$ ipython --no-banner

In [1]: import numpy as np

In [2]: from numpy import linalg as LA

In [3]: np.set_printoptions(precision=2, suppress=True, linewidth=100)

In [4]: rd = lambda a: np.round(a, 2) + 0

In [5]: M = np.load("run4.npy")

In [6]: rd(M)
Out[6]: 
array([[ 3.86, -2.26,  2.23],
       [-0.48, -4.24,  2.61],
       [-4.72,  0.78, -1.46],
       [ 4.66,  1.79, -0.19],
       [ 1.57, -3.85,  2.78],
       [-4.76,  0.64, -1.38],
       [ 3.97,  2.86, -1.02],
       [-2.63, -3.81,  1.89],
       [-4.34,  1.59, -1.9 ],
       [ 3.69, -2.45,  2.32],
       [ 0.76, -4.09,  2.77],
       [ 0.29, -4.18,  2.73],
       [-4.92, -0.74, -0.53],
       [-3.12, -3.55,  1.63],
       [-4.77,  0.61, -1.36],
       [-0.95, -4.22,  2.5 ],
       [ 4.92,  0.62,  0.61],
       [ 1.13,  4.21, -2.45],
       [ 1.43, -3.9 ,  2.78]])

In [7]: LA.cond(M) > 100
Out[7]: np.True_

In [8]: LA.matrix_rank(M, rtol=0.1)
Out[8]: np.int64(2)

In [9]: U, sv, vt = LA.svd(M)

In [10]: vecs = vt[:(sv > 1e-8).sum()]

In [11]: rng = np.random.default_rng(72428)

In [12]: x0 = M[18] + 3 * M[3] + rng.integers(2) * np.eye(3)[1]

In [13]: rd(x0)
Out[13]: array([15.42,  1.48,  2.2 ])

In [14]: rd(LA.norm(x0 - vecs.T @ vecs @ x0))
Out[14]: np.float64(0.0)

In [15]: print(LA.matrix_rank(np.vstack([M, x0])))
2

In [16]: np.allclose(vecs.T @ vecs @ x0, x0)
Out[16]: True

In [17]: print(rd(vecs.T @ vecs))
[[ 0.97  0.09  0.14]
 [ 0.09  0.72 -0.44]
 [ 0.14 -0.44  0.31]]

In [18]: np.abs(np.diag(LA.qr(M)[1])) > 1e-9
Out[18]: array([ True,  True, False])

In [19]: rd(M @ LA.pinv(M) @ M)
Out[19]: 
array([[ 3.86, -2.26,  2.23],
       [-0.48, -4.24,  2.61],
       [-4.72,  0.78, -1.46],
       [ 4.66,  1.79, -0.19],
       [ 1.57, -3.85,  2.78],
       [-4.76,  0.64, -1.38],
       [ 3.97,  2.86, -1.02],
       [-2.63, -3.81,  1.89],
       [-4.34,  1.59, -1.9 ],
       [ 3.69, -2.45,  2.32],
       [ 0.76, -4.09,  2.77],
       [ 0.29, -4.18,  2.73],
       [-4.92, -0.74, -0.53],
       [-3.12, -3.55,  1.63],
       [-4.77,  0.61, -1.36],
       [-0.95, -4.22,  2.5 ],
       [ 4.92,  0.62,  0.61],
       [ 1.13,  4.21, -2.45],
       [ 1.43, -3.9 ,  2.78]])

In [20]: np.unique(M.round(6), axis=0).shape
Out[20]: (19, 3)

In [21]: np.allclose(M[:-1].T @ LA.lstsq(M[:-1].T, M[-1])[0], M[-1])
Out[21]: True

In [22]: LA.lstsq(M[:-1].T, M[-1])[2]
Out[22]: np.int32(2)

In [23]: print(rd(np.trace(LA.pinv(M) @ M)))
2.0

In [24]: C = M[[9, 3]].astype(float)

In [25]: for _ in range(6):
    ...:     labels = LA.norm(M[:, None] - C, axis=-1).argmin(axis=1)
    ...:     C = np.array([M[labels == j].mean(axis=0) for j in range(2)])
    ...: 

In [26]: labels
Out[26]: array([0, 0, 1, 1, 0, 1, 1, 0, 1, 0, 0, 0, 1, 0, 1, 0, 1, 1, 0])

In [27]: print(np.abs(C[1] - C[0]).argmax())
1

In [28]: Ac = M - M.mean(axis=0)

In [29]: U, sv, vt = LA.svd(Ac, full_matrices=False)

In [30]: rd((sv ** 2).sum() ** 2 / (sv ** 4).sum())
Out[30]: np.float64(1.97)

In [31]: LA.matrix_rank(Ac)
Out[31]: np.int64(2)

In [32]: np.abs(U[:, 0]).argmax()
Out[32]: np.int64(8)

In [33]: print(rd(vt[0] * np.sign(vt[0, np.abs(vt[0]).argmax()])))
[ 0.87 -0.31  0.38]

In [34]: F = np.loadtxt("mat.csv", delimiter=",")

In [35]: F
Out[35]: 
array([[ 0.6,  1.9,  0.8, -1.9, -0.4, -0.7, -1.1, -0.2,  2. , -0.5,  1. ,  0. ,  2.6],
       [-0.1, -0.3,  0.3,  1.1, -0.3,  0.4,  0.4, -0.7, -0.8, -0.5, -0.2, -0.2, -0.5],
       [ 0.4,  1.1, -0.8, -0.5, -1.1, -1.5, -1.4, -1.4,  0.3, -0.6,  2. , -1.9, -0.4],
       [-2. , -1.5, -0.7,  1.2,  1. , -0.6,  1. , -0.5, -0.6,  0.7, -0.4, -1.5,  0.4],
       [ 0.3, -1.2,  1. , -1.1, -0.3, -0.9, -1.3,  0.1, -0.6,  1.1,  1.1,  0.4,  0.1],
       [ 0.9,  0.6, -0.1, -1.6,  1.2, -0.8, -1.6,  0.7, -0.1, -0.5,  1.3,  0.1, -0.1],
       [ 0.1, -0.1,  0.3,  1.6,  1. , -0.3,  0.7,  0.9, -0.1,  0.2,  0.1,  0.6, -0.7],
       [ 0.7,  1.4, -1.1, -1.5, -1. ,  0.7,  0.2,  1.1,  1.6,  0.1,  0. ,  2.1, -0.2],
       [ 0.6,  0.7, -0.7,  0.1, -2.6, -0.7, -1.3, -0.1,  0. , -2. ,  0.2,  1. ,  0. ],
       [ 0.2,  1.5, -0.8,  0.2,  0.2,  0.9, -0.7, -0.7,  1.9,  1. , -0.4,  2.6, -3.5],
       [ 0.6, -1.1, -0.7, -0.6, -1. , -0.7,  0.8, -2. , -0.7,  0.8, -0.2, -1. ,  0.4]])

In [36]: rd(F - F[0])
Out[36]: 
array([[ 0. ,  0. ,  0. ,  0. ,  0. ,  0. ,  0. ,  0. ,  0. ,  0. ,  0. ,  0. ,  0. ],
       [-0.7, -2.2, -0.5,  3. ,  0.1,  1.1,  1.5, -0.5, -2.8,  0. , -1.2, -0.2, -3.1],
       [-0.2, -0.8, -1.6,  1.4, -0.7, -0.8, -0.3, -1.2, -1.7, -0.1,  1. , -1.9, -3. ],
       [-2.6, -3.4, -1.5,  3.1,  1.4,  0.1,  2.1, -0.3, -2.6,  1.2, -1.4, -1.5, -2.2],
       [-0.3, -3.1,  0.2,  0.8,  0.1, -0.2, -0.2,  0.3, -2.6,  1.6,  0.1,  0.4, -2.5],
       [ 0.3, -1.3, -0.9,  0.3,  1.6, -0.1, -0.5,  0.9, -2.1,  0. ,  0.3,  0.1, -2.7],
       [-0.5, -2. , -0.5,  3.5,  1.4,  0.4,  1.8,  1.1, -2.1,  0.7, -0.9,  0.6, -3.3],
       [ 0.1, -0.5, -1.9,  0.4, -0.6,  1.4,  1.3,  1.3, -0.4,  0.6, -1. ,  2.1, -2.8],
       [ 0. , -1.2, -1.5,  2. , -2.2,  0. , -0.2,  0.1, -2. , -1.5, -0.8,  1. , -2.6],
       [-0.4, -0.4, -1.6,  2.1,  0.6,  1.6,  0.4, -0.5, -0.1,  1.5, -1.4,  2.6, -6.1],
       [ 0. , -3. , -1.5,  1.3, -0.6,  0. ,  1.9, -1.8, -2.7,  1.3, -1.2, -1. , -2.2]])

In [37]: rd(np.diff(F, axis=0))
Out[37]: 
array([[-0.7, -2.2, -0.5,  3. ,  0.1,  1.1,  1.5, -0.5, -2.8,  0. , -1.2, -0.2, -3.1],
       [ 0.5,  1.4, -1.1, -1.6, -0.8, -1.9, -1.8, -0.7,  1.1, -0.1,  2.2, -1.7,  0.1],
       [-2.4, -2.6,  0.1,  1.7,  2.1,  0.9,  2.4,  0.9, -0.9,  1.3, -2.4,  0.4,  0.8],
       [ 2.3,  0.3,  1.7, -2.3, -1.3, -0.3, -2.3,  0.6,  0. ,  0.4,  1.5,  1.9, -0.3],
       [ 0.6,  1.8, -1.1, -0.5,  1.5,  0.1, -0.3,  0.6,  0.5, -1.6,  0.2, -0.3, -0.2],
       [-0.8, -0.7,  0.4,  3.2, -0.2,  0.5,  2.3,  0.2,  0. ,  0.7, -1.2,  0.5, -0.6],
       [ 0.6,  1.5, -1.4, -3.1, -2. ,  1. , -0.5,  0.2,  1.7, -0.1, -0.1,  1.5,  0.5],
       [-0.1, -0.7,  0.4,  1.6, -1.6, -1.4, -1.5, -1.2, -1.6, -2.1,  0.2, -1.1,  0.2],
       [-0.4,  0.8, -0.1,  0.1,  2.8,  1.6,  0.6, -0.6,  1.9,  3. , -0.6,  1.6, -3.5],
       [ 0.4, -2.6,  0.1, -0.8, -1.2, -1.6,  1.5, -1.3, -2.6, -0.2,  0.2, -3.6,  3.9]])

In [38]: print(rd(F.sum(axis=1)))
[ 4.1 -1.4 -5.8 -3.5 -1.3  0.   4.3  4.1 -4.8  2.4 -5.4]

In [39]: LA.matrix_rank(F)
Out[39]: np.int64(11)

In [40]: np.abs(F).max()
Out[40]: np.float64(3.5)

In [41]: X = np.load("a.npy")

In [42]: X
Out[42]: 
array([[-2, -1,  0,  1,  2,  3,  4,  5,  6,  7],
       [ 8,  9, 10, 11, 12, 13, 14, 15, 16, 17],
       [18, 19, 20, 21, 22, 23, 24, 25, 26, 27],
       [28, 29, 30, 31, 32, 33, 34, 35, 36, 37],
       [38, 39, 40, 41, 42, 43, 44, 45, 46, 47],
       [48, 49, 50, 51, 52, 53, 54, 55, 56, 57],
       [58, 59, 60, 61, 62, 63, 64, 65, 66, 67],
       [68, 69, 70, 71, 72, 73, 74, 75, 76, 77],
       [78, 79, 80, 81, 82, 83, 84, 85, 86, 87],
       [88, 89, 90, 91, 92, 93, 94, 95, 96, 97]])

In [43]: # null space of dimension 8

In [44]: r = LA.matrix_rank(X)

In [45]: r
Out[45]: np.int64(2)

In [46]: null = LA.svd(X)[2][r:].T

In [47]: [int(LA.matrix_rank(np.delete(X, i, axis=0))) for i in range(10)]
Out[47]: [2, 2, 2, 2, 2, 2, 2, 2, 2, 2]

In [48]: [int(LA.matrix_rank(X[:i])) for i in range(1, len(X) + 1)]
Out[48]: [1, 2, 2, 2, 2, 2, 2, 2, 2, 2]

In [49]: null.shape
Out[49]: (10, 8)

In [50]: np.allclose(X @ null, 0)
Out[50]: True

In [51]: [int(LA.matrix_rank(X[:, :j + 1])) for j in range(10)]
Out[51]: [1, 2, 2, 2, 2, 2, 2, 2, 2, 2]
